% python3 -q
>>> import numpy as np
>>> import numpy.linalg as la
>>> np.set_printoptions(precision=2, suppress=True, linewidth=160)
>>> mat = np.loadtxt("sample9.csv", delimiter=",")
>>> mat
array([[1., 0., 0.],
       [0., 1., 0.],
       [0., 0., 1.]])
>>> Q, R = la.qr(mat)
>>> print(np.trace(Q @ Q.T))
3.0
>>> Q.shape, R.shape
((3, 3), (3, 3))
>>> np.abs(np.diag(R))
array([1., 1., 1.])
>>> Q
array([[ 1.,  0.,  0.],
       [-0.,  1.,  0.],
       [-0., -0.,  1.]])
>>> np.allclose(R.T @ R, mat.T @ mat)
True
>>> R
array([[1., 0., 0.],
       [0., 1., 0.],
       [0., 0., 1.]])
>>> Q @ R
array([[1., 0., 0.],
       [0., 1., 0.],
       [0., 0., 1.]])
>>> rng = np.random.default_rng(45659)
>>> A = np.eye(4, dtype=int)[rng.permutation(4)] * np.array([5, 4, 5, 4])
>>> A
array([[0, 4, 0, 0],
       [0, 0, 5, 0],
       [0, 0, 0, 4],
       [5, 0, 0, 0]])
>>> lab = rng.permutation(4)
>>> out = A[:, lab] * rng.choice([-1, 1], 4)
>>> out
array([[ 0, -4,  0,  0],
       [ 0,  0,  0, -5],
       [-4,  0,  0,  0],
       [ 0,  0,  5,  0]])
>>> left, _, Vh = la.svd(A.T @ out)
>>> left @ Vh
array([[ 0.,  0.,  1.,  0.],
       [ 0., -1.,  0.,  0.],
       [ 0.,  0.,  0., -1.],
       [-1.,  0.,  0.,  0.]])
>>> print(lab)
[3 1 0 2]
>>> la.lstsq(A, out)[0]
array([[ 0.,  0.,  1.,  0.],
       [ 0., -1.,  0.,  0.],
       [ 0.,  0.,  0., -1.],
       [-1.,  0.,  0.,  0.]])
>>> print((A + A.T) / 2)
[[0.  2.  0.  2.5]
 [2.  0.  2.5 0. ]
 [0.  2.5 0.  2. ]
 [2.5 0.  2.  0. ]]
>>> np.allclose(A, A.T)
False
>>> print(np.trace(A))
0
>>> round(np.abs(la.eigvals(A)).max(), 2)
np.float64(4.47)
>>> (A - A.T) / 2
array([[ 0. ,  2. ,  0. , -2.5],
       [-2. ,  0. ,  2.5,  0. ],
       [ 0. , -2.5,  0. ,  2. ],
       [ 2.5,  0. , -2. ,  0. ]])
>>> A @ A
array([[ 0,  0, 20,  0],
       [ 0,  0,  0, 20],
       [20,  0,  0,  0],
       [ 0, 20,  0,  0]])
>>> out = la.inv(A)
>>> la.det(A) * out
array([[  -0.,   -0.,   -0.,  -80.],
       [-100.,   -0.,   -0.,   -0.],
       [  -0.,  -80.,   -0.,   -0.],
       [  -0.,   -0., -100.,   -0.]])
>>> round(la.cond(A), 2)
np.float64(1.25)
>>> round(la.det(A) * la.det(out), 2)
np.float64(1.0)
>>> F = np.load("layer17.npy")
>>> F
array([[0, 1, 0],
       [1, 0, 1],
       [0, 1, 0]])
>>> # symmetric
>>> left, sigma, Vh = la.svd(F)
>>> np.argmax(sigma[:-1] / (sigma[1:] + 1e-6)) + 1
np.int64(2)
>>> sigma
array([1.41, 1.41, 0.  ])
>>> out = left[:, :2] @ np.diag(sigma[:2]) @ Vh[:2]
>>> out
array([[0., 1., 0.],
       [1., 0., 1.],
       [0., 1., 0.]])
>>> print(round(la.norm(F - out, 2), 2), sigma[2])
0.0 0.0
>>> np.abs(F - out).max()
np.float64(0.0)
>>> la.matrix_rank(out)
np.int64(2)
>>> w, V = la.eigh(F)
>>> np.abs(V[:, -1]).round(6).argmax()
np.int64(1)
>>> np.unique(w.round(6) + 0, return_counts=True)[1]
array([1, 1, 1])
>>> print(la.eigvalsh(F + 4 * np.eye(3)))
[2.59 4.   5.41]
>>> np.round(V.T @ F @ V, 2) + 0
array([[-1.41,  0.  ,  0.  ],
       [ 0.  ,  0.  ,  0.  ],
       [ 0.  ,  0.  ,  1.41]])
>>> print(la.eigvalsh(F @ F))
[0. 2. 2.]
>>> np.round(V @ np.diag(w) @ V.T, 2) + 0
array([[0., 1., 0.],
       [1., 0., 1.],
       [0., 1., 0.]])
>>> np.abs(V[:, -1])
array([0.5 , 0.71, 0.5 ])
>>> X = np.array([[-2, -1, 0], [1, 2, 3], [4, 5, 6], [7, 8, 9]])
>>> print(round(la.norm(X[3] - X[1]), 2))
10.39
>>> print(X[3] @ X[1])
50
>>> la.norm(X, axis=1)
array([ 2.24,  3.74,  8.77, 13.93])
>>> np.abs(np.diag(la.qr(X)[1])) > 1e-9
array([ True,  True, False])
>>> la.lstsq(X[:-1].T, X[-1])[2]
np.int32(2)
>>> out = np.array([[2, 1], [2, -1]])
>>> cent = np.kron(out, X)
>>> print(cent)
[[-4 -2  0 -2 -1  0]
 [ 2  4  6  1  2  3]
 [ 8 10 12  4  5  6]
 [14 16 18  7  8  9]
 [-4 -2  0  2  1  0]
 [ 2  4  6 -1 -2 -3]
 [ 8 10 12 -4 -5 -6]
 [14 16 18 -7 -8 -9]]
>>> print(round(float(la.norm(cent, 2)), 2), np.round(la.norm(out, 2) * la.norm(X, 2), 2))
47.85 47.85
>>> cent.shape
(8, 6)
>>> t3 = np.stack([X, 2 * X, X[::-1]])
>>> la.norm(t3, axis=(1, 2))
array([17.03, 34.06, 17.03])
>>> t3.sum(axis=0)
array([[ 1,  5,  9],
       [ 7, 11, 15],
       [13, 17, 21],
       [19, 23, 27]])
>>> round(float(la.eigvals(mat).sum().real), 2)
3.0
>>> round(la.det(2 * mat), 2), np.round(la.det(mat), 2)
(np.float64(8.0), np.float64(1.0))
>>> print(round(la.det(mat[::-1]), 2))
-1.0
>>> K = np.array([[-0.05, 0.05, -0.1, -0.05],
...     [-11.96, -13.95, -1.99, 9.97],
...     [-14.99, -17.04, -7.98, -16.97],
...     [-15.03, -17.08, -8.04, -16.99]])
>>> K
array([[ -0.05,   0.05,  -0.1 ,  -0.05],
       [-11.96, -13.95,  -1.99,   9.97],
       [-14.99, -17.04,  -7.98, -16.97],
       [-15.03, -17.08,  -8.04, -16.99]])
>>> P = np.triu(np.array([[-8, -2, -4, 9], [8, -1, -4, -9], [-4, 2, -2, 8], [7, -8, -6, 7]]), 1) + np.eye(4)
>>> out = P @ K @ la.inv(P)
>>> round(float(la.det(out)), 2)
-1.48
>>> la.matrix_rank(out)
np.int64(4)
